In [1]: import numpy as np

In [2]: np.set_printoptions(suppress=True, linewidth=200)

In [3]: m1 = np.load("arr.npy")

In [4]: print(m1)
[[  0.1   0.6   1.   -0.3   0.6  -1.4  -0.8  -1.1   1.5  -0.1   0.7]
 [ -0.2   0.7  -1.7   1.3   0.9  -1.3  -1.4   1.   -0.9   1.1   0.9]
 [  1.3  -0.6   2.    2.4  -1.1   1.2  -2.    0.7  -0.9   1.9   0.5]
 [  1.4   0.5  -0.9   0.5   0.9   0.5   1.1   0.2   1.    1.   -0.9]
 [  2.2   1.5  -0.7  -1.    0.2   0.1  -0.2   0.1   0.5   0.3  -0.7]
 [ -0.6  -1.6  -1.6  -0.7  -2.3   0.    0.6   0.1   0.3  -0.3   0.8]
 [ -0.7  -1.   -1.4  -0.4   0.    0.7  -1.5   0.9   0.4   2.1   1.1]
 [  0.5  -1.2  -0.1   0.3   1.6  -0.3  -0.2   0.2   0.9   1.2  -0.1]
 [  1.4  -0.6  -0.2   0.7   0.6   0.8  -0.8  -0.1  -0.2  -1.4  -1.1]
 [ -1.8   0.2  -1.8   0.3   0.6   0.9  -0.2   0.2   0.9  -0.3   0. ]
 [  0.    2.    6.    3.5  -2.5   3.   -3.   -1.  -10.5  -2.5  -1. ]
 [  0.   -0.2   0.1  -2.5  -0.7  -0.2  -2.5   1.7  -1.1   0.   -0.5]
 [  1.    0.5  -1.6  -0.6  -0.1  -0.9   0.   -0.9   0.6   0.6   1. ]
 [ -0.3   0.5   0.4  -0.1   0.5  -1.7  -0.5  -1.9   0.7   0.   -0.9]
 [  0.   -2.   -0.1   0.7   0.3  -0.7  -0.1  -0.7   0.9   1.   -0.2]
 [  0.4  -0.7   0.5   0.2  -0.1   0.8  -1.1   0.3   2.3   1.   -1.6]]

In [5]: B = np.array([[-4, 1, 1],
   ...:     [1, -5, -2],
   ...:     [-9, -7, -4],
   ...:     [-2, -2, -5],
   ...:     [7, 2, 6],
   ...:     [-7, 9, -1],
   ...:     [-7, -5, 9],
   ...:     [-3, 3, -2],
   ...:     [4, 7, -3],
   ...:     [-1, 2, 1],
   ...:     [-8, -9, 5]])

In [6]: print(np.vstack([m1, B.T]).shape)
(19, 11)

In [7]: print(np.linalg.matrix_rank(m1 @ B))
3

In [8]: F = np.load("run2.npy")

In [9]: print(F)
[[3. 2. 2. 1. 0. 0. 2. 1. 0.]
 [2. 6. 4. 2. 0. 0. 4. 2. 0.]
 [2. 4. 6. 2. 0. 0. 4. 2. 0.]
 [1. 2. 2. 3. 0. 0. 2. 1. 0.]
 [0. 0. 0. 0. 2. 0. 0. 0. 0.]
 [0. 0. 0. 0. 0. 2. 0. 0. 0.]
 [2. 4. 4. 2. 0. 0. 6. 2. 0.]
 [1. 2. 2. 1. 0. 0. 2. 3. 0.]
 [0. 0. 0. 0. 0. 0. 0. 0. 2.]]

In [10]: print(F - F[0])
[[ 0.  0.  0.  0.  0.  0.  0.  0.  0.]
 [-1.  4.  2.  1.  0.  0.  2.  1.  0.]
 [-1.  2.  4.  1.  0.  0.  2.  1.  0.]
 [-2.  0.  0.  2.  0.  0.  0.  0.  0.]
 [-3. -2. -2. -1.  2.  0. -2. -1.  0.]
 [-3. -2. -2. -1.  0.  2. -2. -1.  0.]
 [-1.  2.  2.  1.  0.  0.  4.  1.  0.]
 [-2.  0.  0.  0.  0.  0.  0.  2.  0.]
 [-3. -2. -2. -1.  0.  0. -2. -1.  2.]]

In [11]: print(np.abs(F).max())
6.0

In [12]: print(np.count_nonzero(F))
39

In [13]: print(np.unravel_index(np.abs(F).argmax(), F.shape))
(np.int64(1), np.int64(1))

In [14]: F[:, 9]
IndexError: index 9 is out of bounds for axis 1 with size 9


In [15]: print(np.round(np.linalg.svd(F, compute_uv=False), 2))
[17.  2.  2.  2.  2.  2.  2.  2.  2.]

In [16]: print(F.sum(axis=1))
[11. 20. 20. 11.  2.  2. 20. 11.  2.]

In [17]: Lm = np.linalg.cholesky(F)

In [18]: print(np.linalg.eigvalsh(F).min() > 0)
True

In [19]: print(np.round(F / np.sqrt(np.outer(np.diag(F), np.diag(F))), 2))
[[1.   0.47 0.47 0.33 0.   0.   0.47 0.33 0.  ]
 [0.47 1.   0.67 0.47 0.   0.   0.67 0.47 0.  ]
 [0.47 0.67 1.   0.47 0.   0.   0.67 0.47 0.  ]
 [0.33 0.47 0.47 1.   0.   0.   0.47 0.33 0.  ]
 [0.   0.   0.   0.   1.   0.   0.   0.   0.  ]
 [0.   0.   0.   0.   0.   1.   0.   0.   0.  ]
 [0.47 0.67 0.67 0.47 0.   0.   1.   0.47 0.  ]
 [0.33 0.47 0.47 0.33 0.   0.   0.47 1.   0.  ]
 [0.   0.   0.   0.   0.   0.   0.   0.   1.  ]]

In [20]: w, vecs = np.linalg.eigh(F)

In [21]: x0 = np.array([2, -2, 3, 0, -1, -3, 5, 0, -3])

In [22]: print(np.round(vecs * np.sqrt(w) @ vecs.T, 2) + 0)
[[1.59 0.36 0.36 0.18 0.   0.   0.36 0.18 0.  ]
 [0.36 2.14 0.72 0.36 0.   0.   0.72 0.36 0.  ]
 [0.36 0.72 2.14 0.36 0.   0.   0.72 0.36 0.  ]
 [0.18 0.36 0.36 1.59 0.   0.   0.36 0.18 0.  ]
 [0.   0.   0.   0.   1.41 0.   0.   0.   0.  ]
 [0.   0.   0.   0.   0.   1.41 0.   0.   0.  ]
 [0.36 0.72 0.72 0.36 0.   0.   2.14 0.36 0.  ]
 [0.18 0.36 0.36 0.18 0.   0.   0.36 1.59 0.  ]
 [0.   0.   0.   0.   0.   0.   0.   0.   1.41]]

In [23]: print(np.round(np.linalg.eigvalsh(F[1:, 1:]), 2))
[ 2.  2.  2.  2.  2.  2.  2. 16.]

In [24]: print(np.round(x0 @ F @ x0 / (x0 @ x0), 2), np.round(w[0], 2), w[-1])
5.21 2.0 17.0

In [25]: print(np.round(vecs * np.maximum(w, 0) @ vecs.T, 2) + 0)
[[3. 2. 2. 1. 0. 0. 2. 1. 0.]
 [2. 6. 4. 2. 0. 0. 4. 2. 0.]
 [2. 4. 6. 2. 0. 0. 4. 2. 0.]
 [1. 2. 2. 3. 0. 0. 2. 1. 0.]
 [0. 0. 0. 0. 2. 0. 0. 0. 0.]
 [0. 0. 0. 0. 0. 2. 0. 0. 0.]
 [2. 4. 4. 2. 0. 0. 6. 2. 0.]
 [1. 2. 2. 1. 0. 0. 2. 3. 0.]
 [0. 0. 0. 0. 0. 0. 0. 0. 2.]]
